$ ipython --no-banner

In [1]: import numpy as np

In [2]: np.set_printoptions(precision=2, suppress=True, linewidth=200)

In [3]: A2 = np.array([[1, 1], [1, -1]])

In [4]: rng = np.random.default_rng(530)

In [5]: E = np.kron(A2, np.kron(A2, A2))[rng.permutation(8)][:8]

In [6]: E
Out[6]: 
array([[ 1, -1, -1,  1, -1,  1,  1, -1],
       [ 1,  1,  1,  1, -1, -1, -1, -1],
       [ 1, -1, -1,  1,  1, -1, -1,  1],
       [ 1,  1, -1, -1,  1,  1, -1, -1],
       [ 1, -1,  1, -1, -1,  1, -1,  1],
       [ 1,  1,  1,  1,  1,  1,  1,  1],
       [ 1, -1,  1, -1,  1, -1,  1, -1],
       [ 1,  1, -1, -1, -1, -1,  1,  1]])

In [7]: print(np.linalg.pinv(E))
[[ 0.12  0.12  0.12  0.12  0.12  0.12  0.12  0.12]
 [-0.12  0.13 -0.12  0.12 -0.12  0.12 -0.12  0.12]
 [-0.12  0.12 -0.12 -0.13  0.12  0.12  0.12 -0.12]
 [ 0.13  0.12  0.12 -0.13 -0.12  0.12 -0.12 -0.12]
 [-0.12 -0.13  0.12  0.12 -0.13  0.12  0.13 -0.12]
 [ 0.12 -0.12 -0.13  0.12  0.13  0.12 -0.13 -0.12]
 [ 0.12 -0.12 -0.13 -0.12 -0.13  0.12  0.13  0.13]
 [-0.12 -0.12  0.12 -0.13  0.12  0.13 -0.13  0.12]]

In [8]: print(np.linalg.norm(E, axis=0))
[2.83 2.83 2.83 2.83 2.83 2.83 2.83 2.83]

In [9]: E @ E.T
Out[9]: 
array([[8, 0, 0, 0, 0, 0, 0, 0],
       [0, 8, 0, 0, 0, 0, 0, 0],
       [0, 0, 8, 0, 0, 0, 0, 0],
       [0, 0, 0, 8, 0, 0, 0, 0],
       [0, 0, 0, 0, 8, 0, 0, 0],
       [0, 0, 0, 0, 0, 8, 0, 0],
       [0, 0, 0, 0, 0, 0, 8, 0],
       [0, 0, 0, 0, 0, 0, 0, 8]])

In [10]: E[:, 1] @ E[:, 6]
Out[10]: np.int64(0)

In [11]: A2 = E / np.linalg.norm(E, axis=1, keepdims=True)

In [12]: C2 = A2 @ A2.T

In [13]: np.argwhere(np.triu(np.abs(C2) > 0.95, 1))
Out[13]: array([], shape=(0, 2), dtype=int64)

In [14]: (C2 - 2 * np.eye(8)).round(6).argmax(axis=1)
Out[14]: array([1, 0, 0, 0, 0, 0, 0, 0])

In [15]: np.linalg.norm(A2, axis=1)
Out[15]: array([1., 1., 1., 1., 1., 1., 1., 1.])

In [16]: E - E[0]
Out[16]: 
array([[ 0,  0,  0,  0,  0,  0,  0,  0],
       [ 0,  2,  2,  0,  0, -2, -2,  0],
       [ 0,  0,  0,  0,  2, -2, -2,  2],
       [ 0,  2,  0, -2,  2,  0, -2,  0],
       [ 0,  0,  2, -2,  0,  0, -2,  2],
       [ 0,  2,  2,  0,  2,  0,  0,  2],
       [ 0,  0,  2, -2,  2, -2,  0,  0],
       [ 0,  2,  0, -2,  0, -2,  0,  2]])

In [17]: E.sum(axis=0)
Out[17]: array([8, 0, 0, 0, 0, 0, 0, 0])

In [18]: np.linalg.svd(E, compute_uv=False)
Out[18]: array([2.83, 2.83, 2.83, 2.83, 2.83, 2.83, 2.83, 2.83])

In [19]: round(float(np.linalg.norm(E)), 2)
Out[19]: 8.0

In [20]: print(E.sum(axis=1))
[0 0 0 0 0 8 0 0]

In [21]: E.mean(axis=0)
Out[21]: array([1., 0., 0., 0., 0., 0., 0., 0.])

In [22]: np.abs(E).max()
Out[22]: np.int64(1)

In [23]: np.diff(E, axis=0)
Out[23]: 
array([[ 0,  2,  2,  0,  0, -2, -2,  0],
       [ 0, -2, -2,  0,  2,  0,  0,  2],
       [ 0,  2,  0, -2,  0,  2,  0, -2],
       [ 0, -2,  2,  0, -2,  0,  0,  2],
       [ 0,  2,  0,  2,  2,  0,  2,  0],
       [ 0, -2,  0, -2,  0, -2,  0, -2],
       [ 0,  2, -2,  0, -2,  0,  0,  2]])

In [24]: A = np.loadtxt("arr.csv", delimiter=",")

In [25]: A
Out[25]: 
array([[-1., -3.,  3.,  2.],
       [-3.,  3.,  1., -1.],
       [ 0.,  0.,  0.,  0.],
       [ 0.,  0.,  0.,  0.],
       [ 0.,  0.,  0.,  0.],
       [ 0.,  0.,  0.,  0.],
       [-1., -3.,  3.,  2.],
       [ 1., -1.,  2.,  4.],
       [ 2.,  2., -1.,  2.],
       [ 2., -2.,  2.,  3.],
       [ 0.,  0.,  0.,  0.],
       [ 0.,  0.,  0.,  0.],
       [ 2., -2.,  2.,  3.],
       [ 1., -1.,  2.,  4.],
       [ 4.,  0.,  1.,  5.],
       [ 0.,  0.,  0.,  0.],
       [-1., -3.,  3.,  2.],
       [-4.,  0.,  4.,  1.],
       [-3.,  3.,  1., -1.],
       [ 0.,  0.,  0.,  0.],
       [-3.,  3.,  1., -1.],
       [ 0.,  0.,  0.,  0.],
       [ 2., -2.,  2.,  3.],
       [-3.,  3.,  1., -1.],
       [ 1.,  3.,  2.,  4.],
       [-1., -3.,  3.,  2.],
       [ 0.,  0.,  0.,  0.],
       [ 2., -2.,  2.,  3.],
       [-4.,  0.,  4.,  1.],
       [ 0.,  0.,  0.,  0.],
       [ 2., -2.,  2.,  3.],
       [-3.,  3.,  1., -1.],
       [-1., -3.,  3.,  2.],
       [ 0.,  0.,  0.,  0.],
       [-3.,  3.,  1., -1.],
       [-1., -3.,  3.,  2.],
       [ 1.,  3.,  2.,  4.],
       [ 2., -2.,  2.,  3.],
       [ 0.,  0.,  0.,  0.],
       [ 1., -1.,  2.,  4.]])

In [26]: cent = A[[26, 9]].astype(float)

In [27]: for _ in range(3):
    ...:     idx = np.linalg.norm(A[:, None] - cent, axis=-1).argmin(axis=1)
    ...:     cent = np.array([A[idx == j].mean(axis=0) for j in range(2)])
    ...: 

In [28]: idx
Out[28]: array([1, 0, 0, 0, 0, 0, 1, 1, 0, 1, 0, 0, 1, 1, 1, 0, 1, 0, 0, 0, 0, 0, 1, 0, 1, 1, 0, 1, 0, 0, 1, 0, 1, 0, 0, 1, 1, 1, 0, 1])

In [29]: np.bincount(idx)
Out[29]: array([22, 18])

In [30]: print(np.abs(cent[1] - cent[0]).argmax())
3

In [31]: cent
Out[31]: 
array([[-1.09,  0.91,  0.59, -0.09],
       [ 0.83, -1.5 ,  2.28,  3.06]])
